$ python3 -q
>>> import numpy as np
>>> import numpy.linalg as la
>>> np.set_printoptions(precision=3, suppress=True, linewidth=140)
>>> F = np.loadtxt("layer1.csv", delimiter=",")
>>> print(F)
[[ 4.  5.  6.  7.  8.  9.]
 [10. 11. 12. 13. 14. 15.]
 [16. 17. 18. 19. 20. 21.]
 [22. 23. 24. 25. 26. 27.]
 [28. 29. 30. 31. 32. 33.]
 [34. 35. 36. 37. 38. 39.]
 [40. 41. 42. 43. 44. 45.]
 [46. 47. 48. 49. 50. 51.]
 [52. 53. 54. 55. 56. 57.]
 [58. 59. 60. 61. 62. 63.]
 [64. 65. 66. 67. 68. 69.]
 [70. 71. 72. 73. 74. 75.]
 [76. 77. 78. 79. 80. 81.]]
>>> Y = F / la.norm(F, axis=1)
Traceback (most recent call last):
  File "<python-input-5>", line 1, in <module>
    Y = F / la.norm(F, axis=1)
        ~~^~~~~~~~~~~~~~~~~~~~
ValueError: operands could not be broadcast together with shapes (13,6) (13,) 
>>> Y = F / la.norm(F, axis=1, keepdims=True)
>>> C2 = Y @ Y.T
>>> print(np.round(np.degrees(np.arccos(np.clip(C2[3, 6], -1, 1))), 3))
1.686
>>> E = np.load("m.npy")
>>> print(E)
[[0.045 0.227 0.182 0.136 0.136 0.045 0.045 0.091 0.091]
 [0.172 0.207 0.    0.103 0.103 0.069 0.103 0.138 0.103]
 [0.038 0.192 0.115 0.192 0.154 0.192 0.038 0.038 0.038]
 [0.172 0.172 0.103 0.103 0.069 0.069 0.172 0.069 0.069]
 [0.152 0.152 0.121 0.121 0.061 0.091 0.121 0.03  0.152]
 [0.125 0.125 0.156 0.094 0.031 0.094 0.156 0.062 0.156]
 [0.071 0.143 0.143 0.179 0.071 0.036 0.143 0.179 0.036]
 [0.172 0.172 0.069 0.172 0.172 0.069 0.069 0.069 0.034]
 [0.037 0.185 0.037 0.074 0.148 0.074 0.148 0.185 0.111]]
>>> u = np.array([-3, -3, -9])
>>> print(np.cross(E[5, :3], E[1, :3]))
[-0.032  0.027  0.004]
>>> print(np.convolve(E[5], u))
[-0.375 -0.75  -1.969 -1.875 -1.781 -1.219 -1.031 -1.5   -2.062 -1.031 -1.406]
>>> print(round(float(la.norm(E[1], 1)), 3), np.round(la.norm(E[1], np.inf), 3))
1.0 0.207
>>> print(round(float(E[1] @ E[8]), 3))
0.125
>>> print(la.norm(E, axis=0))
[0.371 0.533 0.35  0.409 0.345 0.278 0.361 0.331 0.296]
>>> print(round(la.norm(E[1] - E[8]), 3))
0.165
>>> print(round(la.norm(E, 1), 3), round(la.norm(E, np.inf), 3))
1.576 1.0
>>> print(np.round(la.norm(E, 2), 3))
1.028
>>> Xs = F - F.mean(axis=0)
>>> U, sigma, vt = la.svd(Xs, full_matrices=False)
>>> print(np.round(sigma ** 2 / (sigma ** 2).sum(), 3) + 0)
[1. 0. 0. 0. 0. 0.]
>>> print(Xs.mean(axis=0))
[0. 0. 0. 0. 0. 0.]
>>> print(vt[0] * np.sign(vt[0, np.abs(vt[0]).argmax()]))
[0.408 0.408 0.408 0.408 0.408 0.408]
>>> print(la.matrix_rank(Xs))
1
>>> print((np.sign(U[:, 0]) == np.sign(U[0, 0])).astype(int))
[1 1 1 1 1 1 0 0 0 0 0 0 0]
>>> print(np.abs(U[:, 0]).argmax())
12
>>> K = np.loadtxt("x.csv", delimiter=",")
>>> print(K)
[[ 0. -5. -2.  5. -2.  1.  4. -3. -1.  0.  2.  5.]
 [ 0.  0. -4.  0. -3.  4. -4.  3.  4.  2. -4.  2.]
 [ 0.  0.  0.  5. -2.  0. -2. -1.  5.  3. -4. -2.]
 [ 0.  0.  0.  0. -2. -2.  5. -3. -4.  4. -3.  5.]
 [ 0.  0.  0.  0.  0. -4. -1.  5. -1.  4. -1. -3.]
 [ 0.  0.  0.  0.  0.  0. -4.  1.  0.  4.  0. -2.]
 [ 0.  0.  0.  0.  0.  0.  0. -2. -2. -4. -4.  4.]
 [ 0.  0.  0.  0.  0.  0.  0.  0.  0.  0. -3. -2.]
 [ 0.  0.  0.  0.  0.  0.  0.  0.  0.  2.  0. -3.]
 [ 0.  0.  0.  0.  0.  0.  0.  0.  0.  0.  0. -4.]
 [ 0.  0.  0.  0.  0.  0.  0.  0.  0.  0.  0.  5.]
 [ 0.  0.  0.  0.  0.  0.  0.  0.  0.  0.  0.  0.]]
>>> print(la.matrix_rank(K - K[0, 0] * np.eye(12)))
10
>>> print(np.sort(la.eigvals(K)))
[0. 0. 0. 0. 0. 0. 0. 0. 0. 0. 0. 0.]
>>> U, sigma, vt = la.svd(F, full_matrices=False)
>>> print(np.cumsum(sigma ** 2) / np.sum(sigma ** 2))
[1. 1. 1. 1. 1. 1.]
>>> print(np.abs(vt[0]))
[0.389 0.397 0.404 0.412 0.419 0.427]
>>> print(np.round(vt @ vt.T, 3) + 0)
[[1. 0. 0. 0. 0. 0.]
 [0. 1. 0. 0. 0. 0.]
 [0. 0. 1. 0. 0. 0.]
 [0. 0. 0. 1. 0. 0.]
 [0. 0. 0. 0. 1. 0.]
 [0. 0. 0. 0. 0. 1.]]
>>> U, sigma, vt = la.svd(K)
>>> vecs = vt[:(sigma > 1e-8).sum()]
>>> rng = np.random.default_rng(381682)
>>> vec = K[0] + 2 * K[1] + rng.integers(2) * np.eye(12)[3]
>>> print(vec)
[  0.  -5. -10.   6.  -8.   9.  -4.   3.   7.   4.  -6.   9.]
>>> print(np.diag(vecs.T @ vecs))
[0.    0.892 0.824 0.824 0.988 0.736 0.992 0.872 0.872 1.    1.    1.   ]
>>> print(np.allclose(vecs.T @ vecs @ vec, vec))
False
>>> data, _ = la.qr(np.array([[0.2, -0.6, 0.8, -0.5, 0.8, 0.0, -0.8, -2.4, 0.7, -1.0],
...     [-1.4, -0.6, -0.4, 0.4, 0.8, 0.0, -0.6, -0.3, 1.4, 0.7],
...     [1.3, 0.7, -0.3, -0.9, 2.3, 0.4, -0.5, 1.7, 0.5, 0.3],
...     [0.6, -0.6, 0.6, -0.3, 1.3, -1.1, 0.0, 0.7, 0.5, 0.0],
...     [-0.4, -0.6, 0.1, -0.4, -0.6, 0.0, 0.1, -0.5, 1.0, 0.1],
...     [0.5, -0.9, -2.0, 0.0, -0.1, -0.9, 0.4, -0.3, -0.5, 0.4],
...     [0.6, 1.1, 0.5, 1.1, -2.0, -0.6, 2.1, 1.3, 1.0, 0.0],
...     [-1.4, -1.2, 0.5, 0.9, -0.4, 0.5, -0.8, -1.7, -0.6, -0.5],
...     [-1.7, -1.4, 2.4, -0.5, 0.1, 1.2, 0.2, -0.9, 1.4, -0.9],
...     [-0.9, -0.4, -1.2, 0.0, 0.5, -0.6, 1.7, -1.6, 0.2, 0.2]]))
>>> print(data)
[[-0.062 -0.363  0.266  0.041  0.078  0.053  0.147 -0.767  0.385  0.157]
 [ 0.432  0.111 -0.268  0.007  0.465  0.144  0.253  0.253  0.56   0.223]
 [-0.402 -0.031  0.049  0.402  0.475 -0.337 -0.413  0.112  0.274 -0.279]
 [-0.185 -0.481  0.253 -0.175  0.374  0.596  0.063  0.282 -0.2   -0.145]
 [ 0.124 -0.185 -0.007  0.192 -0.487  0.146  0.162  0.154  0.42  -0.654]
 [-0.154 -0.603 -0.517 -0.222 -0.235 -0.153 -0.276  0.162  0.163  0.297]
 [-0.185  0.378  0.199 -0.589 -0.114  0.243 -0.44  -0.003  0.412 -0.022]
 [ 0.432 -0.192  0.005 -0.518  0.277 -0.43  -0.062 -0.143 -0.133 -0.452]
 [ 0.525 -0.204  0.532  0.232 -0.148 -0.046 -0.45   0.213  0.021  0.271]
 [ 0.278  0.064 -0.449  0.226  0.088  0.466 -0.487 -0.375 -0.177 -0.178]]
>>> U, sigma, vt = la.svd(data, full_matrices=False)
>>> print(np.cumsum(sigma ** 2) / np.sum(sigma ** 2))
[0.1 0.2 0.3 0.4 0.5 0.6 0.7 0.8 0.9 1. ]
>>> print(np.allclose(U * sigma @ vt, data))
True
>>> print(sigma / sigma[0])
[1. 1. 1. 1. 1. 1. 1. 1. 1. 1.]
>>> print((sigma > 1e-8).sum())
10
>>> vec = np.array([-2, 7, -9, 5, 8, 7, -9, 5, 7, 8])
>>> target = data @ vec
>>> print(target)
[ -4.819  11.786   7.546  -0.707  -6.373   3.491   5.727 -10.348  -0.188   8.872]
>>> print(np.round(la.solve(data.T, data[7]), 3) + 0)
[0. 0. 0. 0. 0. 0. 0. 1. 0. 0.]
>>> print(np.round(la.solve(data, data[:, 0]), 3) + 0)
[1. 0. 0. 0. 0. 0. 0. 0. 0. 0.]
>>> print(la.solve(data, -1 * target))
[ 2. -7.  9. -5. -8. -7.  9. -5. -7. -8.]
>>> print(la.svd(data, compute_uv=False))
[1. 1. 1. 1. 1. 1. 1. 1. 1. 1.]
>>> print(la.pinv(data))
[[-0.062  0.432 -0.402 -0.185  0.124 -0.154 -0.185  0.432  0.525  0.278]
 [-0.363  0.111 -0.031 -0.481 -0.185 -0.603  0.378 -0.192 -0.204  0.064]
 [ 0.266 -0.268  0.049  0.253 -0.007 -0.517  0.199  0.005  0.532 -0.449]
 [ 0.041  0.007  0.402 -0.175  0.192 -0.222 -0.589 -0.518  0.232  0.226]
 [ 0.078  0.465  0.475  0.374 -0.487 -0.235 -0.114  0.277 -0.148  0.088]
 [ 0.053  0.144 -0.337  0.596  0.146 -0.153  0.243 -0.43  -0.046  0.466]
 [ 0.147  0.253 -0.413  0.063  0.162 -0.276 -0.44  -0.062 -0.45  -0.487]
 [-0.767  0.253  0.112  0.282  0.154  0.162 -0.003 -0.143  0.213 -0.375]
 [ 0.385  0.56   0.274 -0.2    0.42   0.163  0.412 -0.133  0.021 -0.177]
 [ 0.157  0.223 -0.279 -0.145 -0.654  0.297 -0.022 -0.452  0.271 -0.178]]
>>> C = 10 * np.array([[-0.7, -2.5, 1.0, 0.4, 0.2, 0.3, -1.7, 2.2, -1.5, 0.1, 1.8, -0.2, 0.3, 0.4, -0.4],
...     [0.1, -1.5, 1.2, 0.2, 1.3, 0.4, 0.2, -0.4, 0.5, -0.2, -0.9, 0.5, -1.2, -0.2, 0.4],
...     [-0.1, 1.4, 2.1, 1.1, 2.2, 0.2, 1.2, -0.1, 0.1, 1.2, 0.9, 2.0, 0.5, 0.0, -0.3]])
>>> z = rng.integers(0, 3, 34)
>>> mat = C[z] + rng.normal(size=(34, 15))
>>> print(mat)
[[  0.453 -14.386  10.97    1.62   13.439   3.889   3.014  -4.161   5.45   -1.905 -10.245   4.633 -13.57   -2.85    5.324]
 [ -5.244 -24.578  10.763   4.778   0.551   3.291 -16.654  22.185 -16.409   1.247  18.942  -1.086   2.593   4.214  -5.228]
 [  2.165 -16.357  11.799   0.603  11.492   2.689   1.969  -3.883   5.599  -1.577  -8.258   4.838 -11.596  -1.467   2.796]
 [ -7.203 -23.913  10.225   4.722   1.51    2.703 -17.052  22.762 -15.44    0.671  19.585  -2.047   2.702   3.014  -4.318]
 [  2.441 -13.676  11.555   1.451  11.628   4.904   1.397  -2.668   5.148  -2.229  -8.456   4.221 -11.845  -3.351   4.321]
 [  0.58   13.226  21.177  10.593  22.673   1.64   12.988  -1.377   1.234  11.611   7.495  20.55    4.007  -0.822  -3.089]
 [ -7.269 -24.501  10.864   3.66    0.621   2.454 -19.017  22.32  -14.849   1.894  18.253  -3.008   2.718   3.134  -4.873]
 [ -8.118 -25.87    9.198   3.082   2.488   3.325 -16.125  22.11  -15.685   1.31   17.94   -2.327   2.512   5.288  -3.976]
 [ -0.87  -15.151  11.888   2.628  13.376   3.402   2.021  -5.127   3.394  -2.544  -9.53    6.189 -13.408  -1.452   5.425]
 [ -0.56  -14.542  10.273   0.723  12.734   2.045   2.479  -6.9     5.536  -1.135  -9.167   3.449 -10.722  -2.168   3.584]
 [  1.925 -14.912  12.973   2.167  12.779   3.889   3.056  -3.929   4.331  -1.409  -8.938   4.675 -12.059  -3.066   4.529]
 [  2.084 -14.598  13.192   2.016  13.676   4.469   1.197  -2.442   6.115  -1.778  -8.392   4.577 -12.396  -1.403   4.051]
 [ -0.083  15.208  20.54   11.705  22.156   2.165  12.477  -0.512   0.439  13.093  10.315  19.796   3.996   1.245  -2.414]
 [ -1.891  14.047  20.681  11.781  22.017   1.931  14.356  -2.544   0.252   9.693   9.102  19.592   6.651  -1.271  -2.632]
 [  2.345 -14.839  13.777   1.621  12.441   6.451   0.956  -4.828   5.926  -1.88   -5.79    4.626 -11.606  -2.099   1.549]
 [  1.331 -16.699  12.512   2.114  12.865   3.53    1.804  -5.171   5.813  -2.474  -9.278   3.406 -12.235  -3.442   4.891]
 [ -0.123 -15.364  13.262   1.213  12.619   3.832   1.386  -4.616   4.657  -2.147  -9.342   5.32  -12.068  -2.637   3.936]
 [  0.233 -15.341  10.987   1.984  13.6     2.933   3.282  -4.926   4.952  -1.235  -9.659   4.902 -11.23   -2.752   4.824]
 [ -7.25  -27.498  10.265   4.084   1.979   2.166 -14.801  22.651 -13.104   1.055  18.822  -3.332   3.762   3.459  -5.204]
 [ -1.122  13.845  21.696  11.097  20.927   0.787  12.442  -1.915   1.305  12.096   9.331  21.649   4.702  -1.329  -3.34 ]
 [ -0.13   14.898  19.02    9.744  24.097   3.104  12.22   -2.119   1.443  11.44   10.706  20.164   4.572   0.761  -1.081]
 [  0.194 -13.071  13.392   1.817  12.015   2.174   1.948  -2.924   6.566  -2.51   -9.017   3.601 -10.509  -2.561   5.415]
 [ -0.453  12.85   19.615  11.816  20.429   2.111  11.678  -1.209  -0.315  11.962   8.448  20.669   5.823   0.067  -4.127]
 [  2.707 -15.156  12.488   0.687  12.821   3.663   0.121  -4.817   5.273  -2.091  -7.76    5.715 -13.658  -2.378   2.95 ]
 [  1.006 -13.283  11.739   1.104  13.62    2.974   1.281  -4.115   5.875  -2.877  -8.682   5.392 -12.591  -2.635   4.826]
 [  1.23   12.462  21.102  11.267  22.503   3.349  14.135   0.903   3.362  12.689  10.804  20.953   5.86   -0.896  -3.434]
 [ -1.104 -15.139  12.363   1.146  14.662   3.064   1.77   -3.146   4.15   -2.787  -9.29    5.626 -10.965  -2.84    5.663]
 [ -6.431 -25.474   9.721   3.509   1.999   2.339 -17.399  21.6   -16.801   1.359  16.061  -1.364   4.085   2.106  -3.595]
 [  1.386 -13.597  10.609   2.443  13.3     5.128   0.312  -3.557   4.217  -2.188  -7.983   3.515 -13.503  -2.637   2.938]
 [ -0.775  14.21   21.09    9.962  20.839   3.393  13.48   -0.137   1.064  11.483  10.329  17.966   4.919  -1.57   -3.872]
 [ -1.695  14.679  20.431  11.869  21.401   2.287  12.215   0.142  -0.393  11.25    9.045  21.678   4.741   1.046  -1.937]
 [ -1.355  11.917  21.719  11.434  22.158   3.518  14.072  -3.408  -0.072  12.006   9.24   20.044   6.151  -2.436  -2.882]
 [ -1.508  14.451  21.879  11.324  21.209   0.205  13.867   1.096   1.76   13.39    8.758  17.202   4.877  -0.705  -4.011]
 [  2.005 -15.394  12.284   3.264  13.766   3.743   2.14   -2.95    2.625  -0.652  -9.443   4.223 -12.465  -3.525   3.92 ]]
>>> Q, Rm = la.qr(data)
>>> print(np.trace(Q @ Q.T))
10.0
>>> print(np.allclose(Rm.T @ Rm, data.T @ data))
True
>>> print(Rm.round(3) + 0)
[[1. 0. 0. 0. 0. 0. 0. 0. 0. 0.]
 [0. 1. 0. 0. 0. 0. 0. 0. 0. 0.]
 [0. 0. 1. 0. 0. 0. 0. 0. 0. 0.]
 [0. 0. 0. 1. 0. 0. 0. 0. 0. 0.]
 [0. 0. 0. 0. 1. 0. 0. 0. 0. 0.]
 [0. 0. 0. 0. 0. 1. 0. 0. 0. 0.]
 [0. 0. 0. 0. 0. 0. 1. 0. 0. 0.]
 [0. 0. 0. 0. 0. 0. 0. 1. 0. 0.]
 [0. 0. 0. 0. 0. 0. 0. 0. 1. 0.]
 [0. 0. 0. 0. 0. 0. 0. 0. 0. 1.]]
>>> print(np.abs(np.diag(Rm)))
[1. 1. 1. 1. 1. 1. 1. 1. 1. 1.]
